>>> import numpy as np
>>> np.set_printoptions(precision=3, suppress=True, linewidth=100)
>>> rd = lambda a: np.round(a, 3) + 0
>>> E = -3 * np.eye(9) + np.eye(9, k=1)
>>> E
array([[-3.,  1.,  0.,  0.,  0.,  0.,  0.,  0.,  0.],
       [ 0., -3.,  1.,  0.,  0.,  0.,  0.,  0.,  0.],
       [ 0.,  0., -3.,  1.,  0.,  0.,  0.,  0.,  0.],
       [ 0.,  0.,  0., -3.,  1.,  0.,  0.,  0.,  0.],
       [ 0.,  0.,  0.,  0., -3.,  1.,  0.,  0.,  0.],
       [ 0.,  0.,  0.,  0.,  0., -3.,  1.,  0.,  0.],
       [ 0.,  0.,  0.,  0.,  0.,  0., -3.,  1.,  0.],
       [ 0.,  0.,  0.,  0.,  0.,  0.,  0., -3.,  1.],
       [ 0.,  0.,  0.,  0.,  0.,  0.,  0.,  0., -3.]])
>>> f = np.array([2, 2])
>>> np.cross(E[8, :3], E[2, :3])
array([-0.,  0.,  0.])
>>> np.convolve(E[8], f)
array([ 0.,  0.,  0.,  0.,  0.,  0.,  0.,  0., -6., -6.])
>>> np.array([np.convolve(row, f, "same") for row in E])
array([[-6., -4.,  2.,  0.,  0.,  0.,  0.,  0.,  0.],
       [ 0., -6., -4.,  2.,  0.,  0.,  0.,  0.,  0.],
       [ 0.,  0., -6., -4.,  2.,  0.,  0.,  0.,  0.],
       [ 0.,  0.,  0., -6., -4.,  2.,  0.,  0.,  0.],
       [ 0.,  0.,  0.,  0., -6., -4.,  2.,  0.,  0.],
       [ 0.,  0.,  0.,  0.,  0., -6., -4.,  2.,  0.],
       [ 0.,  0.,  0.,  0.,  0.,  0., -6., -4.,  2.],
       [ 0.,  0.,  0.,  0.,  0.,  0.,  0., -6., -4.],
       [ 0.,  0.,  0.,  0.,  0.,  0.,  0.,  0., -6.]])
>>> np.polyval(f, E[8])
array([ 2.,  2.,  2.,  2.,  2.,  2.,  2.,  2., -4.])
>>> cov = E.T @ E
>>> np.trace(cov), (E ** 2).sum()
(np.float64(89.0), np.float64(89.0))
>>> (E @ E.T).shape
(9, 9)
>>> f = np.array([-1, -1, -1, -2, 0, 2, 2, 1, -2])
>>> M2 = E + np.outer(f, np.eye(9)[2])
>>> np.linalg.matrix_rank(M2 - E)
np.int64(1)
>>> np.linalg.matrix_rank(np.linalg.inv(M2) - np.linalg.inv(E), tol=1e-8)
np.int64(1)
